% python3 -q
>>> import numpy as np
>>> import numpy.linalg as la
>>> np.set_printoptions(precision=1, suppress=True, linewidth=140)
>>> W0 = np.loadtxt("sample19.csv", delimiter=",")
>>> W0
array([[ 0.1, -0.5,  1.8,  0.6,  0.6],
       [ 0.4, -0.5,  0.7,  0.3,  0.6],
       [ 0.1,  1.3, -4. , -2.5, -2.5],
       [ 0.3,  2. , -5.7, -3.3, -4. ],
       [ 0. ,  0.8, -1.6, -0.5, -0.9],
       [ 0.3, -2.2,  7.6,  4.8,  5. ],
       [ 0. , -1.4,  3.3,  2.7,  2.5],
       [-0.1, -0.7,  2.8,  1.9,  1.8],
       [-0.1, -0.4,  1.3,  0.9,  1.3],
       [-0.1,  1.1, -2.4, -2. , -1.9],
       [ 0.3,  1.2, -2.9, -2.2, -2.4],
       [ 0.2, -0.9,  2.5,  1.5,  1.4],
       [-0.3,  0.6, -1.4, -1.1, -0.7],
       [ 0.1,  0.8, -1.3, -0.7, -1. ],
       [ 0.4, -0.5,  1.2,  1.7,  0.6],
       [ 0. ,  1.2, -3.5, -2.3, -3.1],
       [-0.3,  0.9, -2.4, -1.1, -1.5],
       [ 0.2,  1.8, -3.6, -2.4, -2.8],
       [ 0.1,  0.9, -3.4, -1.9, -2.5],
       [-0.2,  0.5, -1.5, -1.2, -1.4],
       [ 0.5, -1.1,  3.4,  2.1,  2.5],
       [ 0.1,  0.5, -2.1, -1.6, -1.5],
       [ 0. , -0.3,  1.7,  1. ,  1.1],
       [ 0. ,  0. ,  0.8,  0.7,  0.1],
       [ 0.3,  1.9, -4.6, -3.6, -3. ]])
>>> other = np.c_[W0[:, :4] @ np.array([[2, 0, 0, 1], [1, 2, 0, 1], [2, 2, 2, 1], [0, 1, 0, 1]]), np.array([0, 2, 2, -1, -1, -1, -3, -3, -3, 2, -3, 1, -1, 1, 2, 2, -3, 3, -3, 1, 1, -2, 2, 0, 3])]
>>> other
array([[  3.3,   3.2,   3.6,   2. ,   0. ],
       [  1.7,   0.7,   1.4,   0.9,   2. ],
       [ -6.5,  -7.9,  -8. ,  -5.1,   2. ],
       [ -8.8, -10.7, -11.4,  -6.7,  -1. ],
       [ -2.4,  -2.1,  -3.2,  -1.3,  -1. ],
       [ 13.6,  15.6,  15.2,  10.5,  -1. ],
       [  5.2,   6.5,   6.6,   4.6,  -3. ],
       [  4.7,   6.1,   5.6,   3.9,  -3. ],
       [  2. ,   2.7,   2.6,   1.7,  -3. ],
       [ -3.9,  -4.6,  -4.8,  -3.4,   2. ],
       [ -4. ,  -5.6,  -5.8,  -3.6,  -3. ],
       [  4.5,   4.7,   5. ,   3.3,   1. ],
       [ -2.8,  -2.7,  -2.8,  -2.2,  -1. ],
       [ -1.6,  -1.7,  -2.6,  -1.1,   1. ],
       [  2.7,   3.1,   2.4,   2.8,   2. ],
       [ -5.8,  -6.9,  -7. ,  -4.6,   2. ],
       [ -4.5,  -4.1,  -4.8,  -2.9,  -3. ],
       [ -5. ,  -6. ,  -7.2,  -4. ,   3. ],
       [ -5.7,  -6.9,  -6.8,  -4.3,  -3. ],
       [ -2.9,  -3.2,  -3. ,  -2.4,   1. ],
       [  6.7,   6.7,   6.8,   4.9,   1. ],
       [ -3.5,  -4.8,  -4.2,  -3.1,  -2. ],
       [  3.1,   3.8,   3.4,   2.4,   2. ],
       [  1.6,   2.3,   1.6,   1.5,   0. ],
       [ -6.7,  -9. ,  -9.2,  -6. ,   3. ]])
>>> la.norm(la.qr(W0)[0].T @ other, axis=0) ** 2 / ((other ** 2).sum(axis=0) + 1e-12)
array([1. , 1. , 1. , 1. , 0.2])
>>> la.matrix_rank(other)
np.int64(5)
>>> lab = W0[:, 2] > np.median(W0[:, 2])
>>> r0 = W0[lab].mean(axis=0) - W0[~lab].mean(axis=0)
>>> ((W0 - W0.mean(axis=0)) @ r0 > 0).astype(int)
array([1, 1, 0, 0, 0, 1, 1, 1, 1, 0, 0, 1, 0, 0, 1, 0, 0, 0, 0, 0, 1, 0, 1, 1, 0])
>>> np.argsort(-np.abs(r0).round(6), kind="stable")
array([2, 4, 3, 1, 0])
>>> round((((W0 - W0.mean(axis=0)) @ r0 > 0) == lab).mean(), 1)
np.float64(1.0)
>>> K = np.load("block17.npy")
>>> K
array([[-2, -2,  2,  0, -3],
       [-3, -1,  1, -2, -2],
       [ 3,  3, -1, -3,  3],
       [-2,  0, -3,  3,  1],
       [-2,  2,  2, -3,  3],
       [ 2,  0,  3,  3,  2],
       [ 1, -1,  1,  2, -1]])
>>> hat = K @ la.solve(K.T @ K, K.T)
>>> np.allclose(hat @ hat, hat)
True
>>> np.diag(hat)
array([0.6, 0.4, 0.8, 0.9, 0.9, 0.8, 0.6])
>>> q, V = la.qr(K[:, :2])[0], la.qr(K[:, 2:])[0]
>>> sig = la.svd(q.T @ V, compute_uv=False)
>>> sig
array([1. , 0.4])
>>> other = np.array([[-1.5, -0.9], [-0.9, -0.4], [-1.9, 1.0], [-1.1, 0.0]])
>>> W2 = np.array([[1.2, -0.1, 0.2, 0.1], [0.1, -0.4, -2.1, 1.4]])
>>> J = other @ W2
>>> J
array([[-1.9,  0.5,  1.6, -1.4],
       [-1.1,  0.3,  0.7, -0.7],
       [-2.2, -0.2, -2.5,  1.2],
       [-1.3,  0.1, -0.2, -0.1]])
>>> # rank 2
>>> U, sig, vt = la.svd(J)
>>> V = vt[:(sig > 1e-8).sum()]
>>> rng = np.random.default_rng(30543)
>>> x = J[3] + -1 * J[2] + rng.integers(2) * np.eye(4)[0]
>>> x
array([ 1.9,  0.3,  2.3, -1.3])
>>> np.round(np.diag(V.T @ V), 1) + 0
array([1. , 0. , 0.7, 0.3])
>>> la.matrix_rank(np.vstack([J, x]))
np.int64(3)
>>> round(float(la.norm(x - V.T @ V @ x)), 1)
0.2
>>> other = np.array([[0, 1], [0, 1]])
>>> X = np.tile(other, (2, 2))
>>> X
array([[0, 1, 0, 1],
       [0, 1, 0, 1],
       [0, 1, 0, 1],
       [0, 1, 0, 1]])
>>> round(float(la.norm(X, 2) / la.norm(X)), 1)
1.0
>>> la.matrix_rank(X, rtol=0.1)
np.int64(1)
>>> [round(float(x), 1) for x in la.svd(X, compute_uv=False)[:3]]
[2.8, 0.0, 0.0]
>>> np.argsort(-la.norm(X, axis=0).round(6), kind="stable")[:3]
array([1, 3, 0])
>>> mat = np.load("data.npy")
>>> mat
array([[ 9, -6, 12, -3],
       [-6,  4, -8,  2],
       [12, -8, 16, -4],
       [-3,  2, -4,  1]])
>>> lab = rng.permutation(4)
>>> lab
array([3, 2, 0, 1])
>>> other = mat[lab][:, lab]
>>> np.round(np.sort(np.abs(la.eigvals(other))), 1) + 0
array([ 0.,  0.,  0., 30.])
>>> np.allclose(other, mat)
False
>>> round(float(la.det(other)), 1), round(la.det(mat[lab]), 1)
(0.0, np.float64(0.0))
>>> np.diag(other)
array([ 1, 16,  9,  4])
>>> other
array([[ 1, -4, -3,  2],
       [-4, 16, 12, -8],
       [-3, 12,  9, -6],
       [ 2, -8, -6,  4]])
>>> evals, V = la.eigvalsh(mat)
Traceback (most recent call last):
  File "<python-input-52>", line 1, in <module>
    evals, V = la.eigvalsh(mat)
    ^^^^^^^^
ValueError: too many values to unpack (expected 2)
>>> evals, V = la.eigh(mat)
>>> np.unique(evals.round(6) + 0, return_counts=True)[1]
array([3, 1])
>>> evals.round(1) + 0
array([ 0.,  0.,  0., 30.])
>>> la.eigvalsh(mat + 3 * np.eye(4))
array([ 3.,  3.,  3., 33.])
>>> np.round(V.T @ mat @ V, 1) + 0
array([[ 0.,  0.,  0.,  0.],
       [ 0.,  0.,  0.,  0.],
       [ 0.,  0.,  0.,  0.],
       [ 0.,  0.,  0., 30.]])
>>> np.round(la.svd(mat, compute_uv=False), 1) + 0
array([30.,  0.,  0.,  0.])
>>> (evals > 1e-8).sum(), (evals < -1e-8).sum()
(np.int64(1), np.int64(0))
>>> np.round(evals.sum(), 1), np.trace(mat)
(np.float64(30.0), np.int64(30))
>>> np.round(la.eigvalsh(mat @ mat), 1) + 0
array([  0.,   0.,   0., 900.])
>>> la.lstsq(mat[:-1].T, mat[-1])[2]
np.int32(1)
>>> np.abs(np.diag(la.qr(mat)[1])) > 1e-9
array([ True, False, False, False])
>>> round(np.trace(la.pinv(mat) @ mat), 1)
np.float64(1.0)
>>> np.allclose(mat[:-1].T @ la.lstsq(mat[:-1].T, mat[-1])[0], mat[-1])
True
>>> x = np.array([3, 1, 2, 3])
>>> a = np.maximum(mat @ x, 0)
>>> np.maximum(mat @ x, 0) - np.maximum(-mat @ x, 0)
array([ 36, -24,  48, -12])
>>> np.flatnonzero(a > 1e-9)
array([0, 2])
>>> mat * (a > 1e-9)[:, None]
array([[ 9, -6, 12, -3],
       [ 0,  0,  0,  0],
       [12, -8, 16, -4],
       [ 0,  0,  0,  0]])
>>> hat = np.triu(np.array([[0, -2, 4, -4], [3, 2, 1, 3], [-3, 0, -5, -3], [2, 4, 4, 2]]), 1) + np.eye(4)
>>> other = hat @ mat @ la.inv(hat)
>>> np.round(np.poly(other), 1) + 0
array([  1., -30.,   0.,   0.,   0.])
>>> other
array([[  81.,  108., -324., -999.],
       [  -3.,   -4.,   12.,   37.],
       [  21.,   28.,  -84., -259.],
       [  -3.,   -4.,   12.,   37.]])
>>> np.trace(other), np.trace(mat)
(np.float64(30.0), np.int64(30))
>>> la.matrix_rank(other)
np.int64(1)
>>> round(la.det(other), 1)
np.float64(-0.0)
>>> M = np.load("run7.npy")
>>> M
array([[ 3.,  0.,  0., -3.],
       [ 0., -6., -6.,  0.],
       [ 0.,  3.,  3.,  0.],
       [ 0., -6., -6.,  0.]])
>>> ang = np.radians(60)
>>> R = np.eye(4)
>>> R[2, 2] = R[1, 1] = np.cos(ang)
>>> R[2, 1], R[1, 2] = -np.sin(ang), np.sin(ang)
>>> R
array([[ 1. ,  0. ,  0. ,  0. ],
       [ 0. ,  0.5,  0.9,  0. ],
       [ 0. , -0.9,  0.5,  0. ],
       [ 0. ,  0. ,  0. ,  1. ]])
>>> other = M @ R.T
>>> np.allclose(la.norm(M, axis=1), la.norm(other, axis=1))
True
>>> other
array([[ 3. ,  0. ,  0. , -3. ],
       [ 0. , -8.2,  2.2,  0. ],
       [ 0. ,  4.1, -1.1,  0. ],
       [ 0. , -8.2,  2.2,  0. ]])
>>> np.round(la.det(R), 1), np.trace(R)
(np.float64(1.0), np.float64(3.0))
>>> np.abs(other - M).max(axis=0)
array([0. , 2.2, 8.2, 0. ])
>>> np.allclose(M @ M.T, other @ other.T)
True
>>> np.einsum("ij,ji->", X, X)
np.int64(4)
>>> np.round(la.det(X.T), 1)
np.float64(0.0)
>>> np.round(la.det(X[::-1]), 1)
np.float64(0.0)
>>> np.kron(np.eye(2, dtype=int), X)
array([[0, 1, 0, 1, 0, 0, 0, 0],
       [0, 1, 0, 1, 0, 0, 0, 0],
       [0, 1, 0, 1, 0, 0, 0, 0],
       [0, 1, 0, 1, 0, 0, 0, 0],
       [0, 0, 0, 0, 0, 1, 0, 1],
       [0, 0, 0, 0, 0, 1, 0, 1],
       [0, 0, 0, 0, 0, 1, 0, 1],
       [0, 0, 0, 0, 0, 1, 0, 1]])
>>> np.einsum("ii->", X)
np.int64(2)
>>> la.lstsq(M[:-1].T, M[-1])[2]
np.int32(2)
>>> np.unique(M.round(6), axis=0).shape
(3, 4)
>>> np.round(np.trace(la.pinv(M) @ M), 1)
np.float64(2.0)
>>> r = la.matrix_rank(M)
>>> r
np.int64(2)
>>> null = la.svd(M)[2][r:].T
>>> np.round(M @ null, 1) + 0
array([[0., 0.],
       [0., 0.],
       [0., 0.],
       [0., 0.]])
>>> la.matrix_rank(M.T @ M), la.matrix_rank(M @ M.T)
(np.int64(2), np.int64(2))
>>> [int(la.matrix_rank(M[:, :j + 1])) for j in range(4)]
[1, 2, 2, 2]
>>> null @ null.T
array([[ 0.5,  0. ,  0. ,  0.5],
       [ 0. ,  0.5, -0.5,  0. ],
       [ 0. , -0.5,  0.5,  0. ],
       [ 0.5,  0. ,  0. ,  0.5]])
>>> [int(la.matrix_rank(np.delete(M, i, axis=0))) for i in range(4)]
[1, 2, 2, 2]
>>> [int(la.matrix_rank(M[:i])) for i in range(1, len(M) + 1)]
[1, 2, 2, 2]
>>> F = np.load("w.npy")
>>> F
array([[-1,  1, -1,  2],
       [ 1,  1, -3,  0],
       [-3, -1,  1, -3],
       [ 3,  1,  0,  2]])
>>> lab = rng.permutation(4)
>>> lab
array([0, 1, 3, 2])
>>> other = F[lab][:, lab]
>>> np.trace(other)
np.int64(3)
>>> np.round(la.det(other), 1), round(float(la.det(F[lab])), 1)
(np.float64(-18.0), 18.0)
>>> other
array([[-1,  1,  2, -1],
       [ 1,  1,  0, -3],
       [ 3,  1,  2,  0],
       [-3, -1, -3,  1]])
>>> other = la.invert(F)
Traceback (most recent call last):
  File "<python-input-116>", line 1, in <module>
    other = la.invert(F)
            ^^^^^^^^^
AttributeError: module 'numpy.linalg' has no attribute 'invert'
>>> other = la.inv(F)
>>> (np.abs(other) > 1e-9).astype(int)
array([[1, 1, 1, 1],
       [1, 1, 1, 1],
       [1, 1, 1, 1],
       [1, 1, 1, 1]])
>>> np.round(la.inv(other), 1) + 0
array([[-1.,  1., -1.,  2.],
       [ 1.,  1., -3.,  0.],
       [-3., -1.,  1., -3.],
       [ 3.,  1.,  0.,  2.]])
>>> round(la.det(F) * la.det(other), 1)
np.float64(1.0)
>>> other
array([[-0.3,  0.1, -0.1,  0.1],
       [ 0.6,  0.3,  1.4,  1.6],
       [ 0.1, -0.2,  0.4,  0.6],
       [ 0.1, -0.2, -0.6, -0.4]])
>>> la.det(F) * other
array([[  5.,  -1.,   2.,  -2.],
       [-11.,  -5., -26., -28.],
       [ -2.,   4.,  -8., -10.],
       [ -2.,   4.,  10.,   8.]])
>>> round(float(la.slogdet(F)[0]), 1)
-1.0
>>> round(float(la.cond(F)), 1)
14.7
>>> np.allclose(other, F.T)
False
>>> x = np.array([9, 9, 2, 9])
>>> a = np.maximum(F @ x, 0)
>>> F.T @ a
array([158,  82, -52, 140])
>>> np.maximum(F @ (3 * x), 0)
array([ 48,  36,   0, 162])
>>> a
array([16, 12,  0, 54])
>>> np.maximum(F @ x, 0) - np.maximum(-F @ x, 0)
array([ 16,  12, -61,  54])
>>> np.tanh(F @ x)
array([ 1.,  1., -1.,  1.])
>>> def softmax(z):
...     e = np.exp(z - z.max(axis=-1, keepdims=True))
...     return e / e.sum(axis=-1, keepdims=True)
... 
>>> softmax(F).sum(axis=1)
array([1., 1., 1., 1.])
>>> np.round(softmax(10 * F[3]), 1) + 0
array([1., 0., 0., 0.])
>>> att = F @ F.T / np.sqrt(4)
>>> np.round(softmax(att)[3] @ F, 1) + 0
array([3., 1., 0., 2.])
>>> np.round(softmax(att + np.triu(np.full(att.shape, -np.inf), 1)), 1) + 0
array([[1., 0., 0., 0.],
       [0., 1., 0., 0.],
       [0., 0., 1., 0.],
       [0., 0., 0., 1.]])
>>> np.round(softmax(att), 1) + 0
array([[0.8, 0.1, 0. , 0.1],
       [0. , 1. , 0. , 0. ],
       [0. , 0. , 1. , 0. ],
       [0. , 0. , 0. , 1. ]])
>>> softmax(att).round(6).argmax(axis=1)
array([0, 1, 2, 3])
>>> other = F[0, 0] * F[1:] - np.outer(F[1:, 0], F[0])
>>> other
array([[ 0, -2,  4, -2],
       [ 0,  4, -4,  9],
       [ 0, -4,  3, -8]])
>>> F[:, 0] / F[0, 0]
array([ 1., -1.,  3., -3.])
>>> np.flatnonzero(~other.round(6).any(axis=1))
array([], dtype=int64)
>>> feats = np.load("arr.npy")
>>> feats
array([[0, 0, 0, 0, 0, 7],
       [0, 0, 0, 0, 3, 6],
       [0, 0, 0, 0, 0, 0],
       [0, 8, 6, 0, 0, 0],
       [8, 0, 0, 0, 0, 0],
       [0, 0, 6, 0, 0, 0]])
>>> J @ J
array([[ 1.4, -1.3, -6.3,  4.4],
       [ 1.3, -0.7, -3.1,  2.3],
       [ 8.2, -0.5,  2.3,  0.1],
       [ 3. , -0.6, -1.5,  1.5]])
>>> (J + J.T) / 2
array([[-1.9, -0.3, -0.3, -1.4],
       [-0.3,  0.3,  0.2, -0.3],
       [-0.3,  0.2, -2.5,  0.5],
       [-1.4, -0.3,  0.5, -0.1]])
>>> np.round(np.abs(la.eigvals(J)).max(), 1)
np.float64(2.6)
>>> round(np.trace(J), 1)
np.float64(-4.2)
